>>> import numpy as np
>>> from numpy import linalg as LA
>>> np.set_printoptions(precision=1, suppress=True, linewidth=200)
>>> A = np.loadtxt("a.csv", delimiter=",")
>>> print(A)
[[ 0.  3.  0.  2.]
 [-3.  0. -2.  2.]
 [ 0.  2.  0.  0.]
 [-2. -2.  0.  0.]]
>>> Y = LA.inv(A)
>>> print(np.round(LA.slogdet(A)[0], 1))
1.0
>>> print(Y)
[[-0.  -0.  -0.5 -0.5]
 [ 0.   0.   0.5  0. ]
 [ 0.5 -0.5  0.   0.8]
 [ 0.5 -0.  -0.8 -0. ]]
>>> print(np.allclose(Y, A.T))
False
>>> T = np.stack([Y, -2 * Y, Y[::-1]])
>>> print(T.sum(axis=0))
[[ 0.5  0.  -0.2  0.5]
 [ 0.5 -0.5 -0.5  0.8]
 [-0.5  0.5  0.5 -0.8]
 [-0.5  0.   0.2 -0.5]]
>>> print((T @ Y.T).shape)
(3, 4, 4)
>>> print(LA.matrix_rank(T.reshape(3, -1)))
2
>>> print(LA.det(T))
[0.1 1.  0.1]
>>> vec = np.array([4, -6, 7, -1])
>>> rhs = A @ vec
>>> print(rhs)
[-20. -28. -12.   4.]
>>> print(LA.solve(A, 2 * rhs))
[  8. -12.  14.  -2.]
>>> print(LA.solve(A, rhs + A[:, 0]))
[ 5. -6.  7. -1.]
>>> Y = np.array([[0, -1, 2], [1, -2, -3], [3, -3, 3], [-3, 3, 2]])
>>> print(LA.matrix_rank(np.vstack([A, Y.T])))
4
>>> print(np.vstack([A, Y.T]).shape)
(7, 4)
>>> print(A @ Y)
[[ -3.   0.  -5.]
 [-12.  15.  -8.]
 [  2.  -4.  -6.]
 [ -2.   6.   2.]]
>>> print(np.einsum("ij,ij->i", A, A))
[13. 17.  4.  8.]
>>> print(np.unravel_index(np.abs(A).argmax(), A.shape))
(np.int64(0), np.int64(1))
>>> print(np.abs(A).max())
3.0
>>> print(round(LA.norm(A), 1))
6.5
>>> print(A.shape)
(4, 4)
>>> print(A - A[0])
[[ 0.  0.  0.  0.]
 [-3. -3. -2.  0.]
 [ 0. -1.  0. -2.]
 [-2. -5.  0. -2.]]
>>> print(A.sum(axis=0))
[-5.  3. -2.  4.]
>>> X = np.load("case12.npy")
>>> print(X)
[[4. 1. 1. 1.]
 [1. 4. 1. 1.]
 [1. 1. 4. 1.]
 [1. 1. 1. 4.]]
>>> proj = np.triu(np.array([[1, 1, 0, 0], [1, 0, 1, 0], [3, 2, 3, 0], [2, 0, 3, 0]]), 1) + np.eye(4)
>>> Y = proj @ A @ LA.inv(proj)
>>> print(proj @ A - A @ proj)
[[-3.  0. -5.  2.]
 [ 0.  5.  0.  0.]
 [ 0.  0. -2.  0.]
 [ 0.  2.  2.  0.]]
>>> print(round(LA.det(Y), 1))
16.0
>>> vec = np.array([1, 2, 3, 0])
>>> rhs = X @ vec
>>> beta, lr = np.zeros(4), 1 / LA.norm(X, 2) ** 2
>>> for i in range(200):
...     beta -= lr * X.T @ (X @ beta - rhs)
...     if i % 50 == 0: print(i, round(LA.norm(X @ beta - rhs), 1))
... 
0 5.5
50 0.0
100 0.0
150 0.0
>>> print(round(float(LA.cond(X)), 1))
2.3
>>> vals, V = LA.eigh(X)
>>> vec = np.array([0, 2, 0, 1])
>>> print(LA.eigvalsh(X[1:, 1:]))
[3. 3. 6.]
>>> print(V * np.maximum(vals, 0) @ V.T)
[[4. 1. 1. 1.]
 [1. 4. 1. 1.]
 [1. 1. 4. 1.]
 [1. 1. 1. 4.]]
>>> print(np.abs(X).sum(axis=1).max(), np.round(np.abs(vals).max(), 1))
7.0 7.0
>>> M = np.loadtxt("layer8.csv", delimiter=",")
>>> print(M)
[[-1.   2.1  2. ]
 [-0.9  2.   2.1]
 [-1.   2.   1.9]
 [-1.   2.   2. ]
 [-0.9  1.8  2.1]
 [-1.   1.9  1.9]
 [-0.9  2.1  2. ]
 [-1.   2.   1.9]
 [-1.1  2.   1.9]
 [-1.   2.1  2.2]
 [-0.9  1.9  1.8]
 [-1.   1.9  2. ]
 [-1.   2.   2. ]
 [-0.2  0.9  0.2]
 [ 0.1  1.1 -0.1]
 [ 0.   0.9 -0.2]
 [-0.1  0.8  0. ]
 [ 0.1  1.  -0.2]
 [ 0.   1.2  0. ]
 [ 0.2  0.8 -0.2]
 [ 0.   1.   0.1]
 [ 0.1  1.   0.1]
 [ 0.1  0.9  0. ]
 [ 0.   1.2 -0.1]
 [-0.1  1.1  0.1]
 [-0.1  1.   0.2]]
>>> proj = M @ LA.solve(M.T @ M, M.T)
>>> print(np.allclose(proj @ proj, proj))
True
>>> print(np.round(proj @ M[:, 0], 1) + 0)
[-1.  -0.9 -1.  -1.  -0.9 -1.  -0.9 -1.  -1.1 -1.  -0.9 -1.  -1.  -0.2  0.1  0.  -0.1  0.1  0.   0.2  0.   0.1  0.1  0.  -0.1 -0.1]
>>> vec = np.array([2, -1, -1])
>>> rhs = M @ vec
>>> beta, lr = np.zeros(3), 1 / LA.norm(M, 2) ** 2
>>> for i in range(10):
...     beta -= lr * M.T @ (M @ beta - rhs)
...     if i % 2 == 0: print(i, round(LA.norm(M @ beta - rhs), 1))
... 
0 1.5
2 1.3
4 1.2
6 1.1
8 1.0
>>> print(round(LA.cond(M), 1))
29.5
>>> print(beta)
[ 0.7 -1.2 -1.4]
>>> Xs = M - M.mean(axis=0)
>>> V = LA.svd(Xs)[2][:2]
>>> Y = Xs - Xs @ V.T @ V
>>> print(np.round(Y.std(axis=0), 1) + 0)
[0.1 0.  0. ]
>>> print(round(LA.norm(Y) / LA.norm(Xs), 1))
0.1
>>> print((Xs @ V.T).std(axis=0))
[1.2 0.1]
>>> cov = np.cov(M, rowvar=False)
>>> print(np.round(LA.eigvalsh(cov)[::-1], 1) + 0)
[1.6 0.  0. ]
>>> print(np.round(np.polyfit(M[:, 0], M[:, 2], 1), 1) + 0)
[-2.  0.]
>>> print(np.argwhere(np.triu(np.abs(np.corrcoef(M.T)) > 0.8, 1)))
[[0 1]
 [0 2]
 [1 2]]
>>> print(cov.shape)
(3, 3)
>>> dist = LA.norm(M[:, None] - M[None], axis=-1)
>>> print(dist[16])
[2.5 2.5 2.4 2.5 2.5 2.4 2.5 2.4 2.5 2.7 2.3 2.5 2.5 0.2 0.4 0.2 0.  0.3 0.4 0.4 0.2 0.3 0.2 0.4 0.3 0.3]
>>> print(dist.shape)
(26, 26)
>>> print(LA.norm(M, axis=1))
[3.1 3.  2.9 3.  2.9 2.9 3.  2.9 3.  3.2 2.8 2.9 3.  0.9 1.1 0.9 0.8 1.  1.2 0.8 1.  1.  0.9 1.2 1.1 1. ]
>>> print(np.unravel_index(dist.round(6).argmax(), dist.shape))
(np.int64(9), np.int64(19))
>>> print(dist[16].round(6).argsort(kind="stable")[:4])
[16 22 13 15]
>>> print(dist[:5, :5])
[[0.  0.2 0.1 0.1 0.3]
 [0.2 0.  0.2 0.1 0.2]
 [0.1 0.2 0.  0.1 0.3]
 [0.1 0.1 0.1 0.  0.2]
 [0.3 0.2 0.3 0.2 0. ]]
>>> m1 = np.load("dump.npy")
>>> print(m1)
[[1.  0.5 0.2 0.1]
 [0.5 1.  0.5 0.2]
 [0.2 0.5 1.  0.5]
 [0.1 0.2 0.5 1. ]]
>>> print(m1.reshape(-1, 2))
[[1.  0.5]
 [0.2 0.1]
 [0.5 1. ]
 [0.5 0.2]
 [0.2 0.5]
 [1.  0.5]
 [0.1 0.2]
 [0.5 1. ]]
>>> T = m1.reshape(4, 2, -1)
>>> print(np.swapaxes(T, 1, 2)[3])
[[0.1 0.5]
 [0.2 1. ]]
>>> print(np.einsum("ihd,ihd->ih", T, T))
[[1.2 0.1]
 [1.2 0.3]
 [0.3 1.2]
 [0.1 1.2]]
>>> print(T.transpose(1, 0, 2))
[[[1.  0.5]
  [0.5 1. ]
  [0.2 0.5]
  [0.1 0.2]]

 [[0.2 0.1]
  [0.5 0.2]
  [1.  0.5]
  [0.5 1. ]]]
>>> print(T.sum(axis=1))
[[1.2 0.6]
 [1.  1.2]
 [1.2 1. ]
 [0.6 1.2]]
>>> print(LA.matrix_rank(m1))
4
>>> print(np.unravel_index(np.abs(m1).argmax(), m1.shape))
(np.int64(0), np.int64(0))
>>> print(m1.shape)
(4, 4)
>>> print(m1.sum(axis=0))
[1.8 2.2 2.2 1.8]
>>> print(np.count_nonzero(m1))
16
>>> print(m1.mean(axis=0))
[0.5 0.6 0.6 0.5]
>>> m1[4]
Traceback (most recent call last):
  File "<python-input-89>", line 1, in <module>
    m1[4]
    ~~^^^
IndexError: index 4 is out of bounds for axis 0 with size 4
>>> Y = LA.inv(m1)
>>> print(np.round(m1 @ Y, 1) + 0)
[[1. 0. 0. 0.]
 [0. 1. 0. 0.]
 [0. 0. 1. 0.]
 [0. 0. 0. 1.]]
>>> print(np.round(LA.slogdet(m1)[0], 1))
1.0
>>> print(np.round(LA.det(m1) * Y, 1) + 0)
[[ 0.6 -0.3  0.   0. ]
 [-0.3  0.7 -0.3  0. ]
 [ 0.  -0.3  0.7 -0.3]
 [ 0.   0.  -0.3  0.6]]
>>> print(round(LA.det(m1) * LA.det(Y), 1))
1.0
>>> print(np.round(LA.cond(m1), 1))
6.0
>>> print((m1 + m1.T) / 2)
[[1.  0.5 0.2 0.1]
 [0.5 1.  0.5 0.2]
 [0.2 0.5 1.  0.5]
 [0.1 0.2 0.5 1. ]]
>>> m1.inv()
Traceback (most recent call last):
  File "<python-input-97>", line 1, in <module>
    m1.inv()
    ^^^^^^
AttributeError: 'numpy.ndarray' object has no attribute 'inv'
>>> print(m1 @ m1)
[[1.3 1.1 0.7 0.4]
 [1.1 1.5 1.2 0.7]
 [0.7 1.2 1.5 1.1]
 [0.4 0.7 1.1 1.3]]
>>> print(np.round(LA.det(m1), 1))
0.4
>>> assert m1 == m1.T
Traceback (most recent call last):
  File "<python-input-100>", line 1, in <module>
    assert m1 == m1.T
           ^^^^^^^^^^
ValueError: The truth value of an array with more than one element is ambiguous. Use a.any() or a.all()
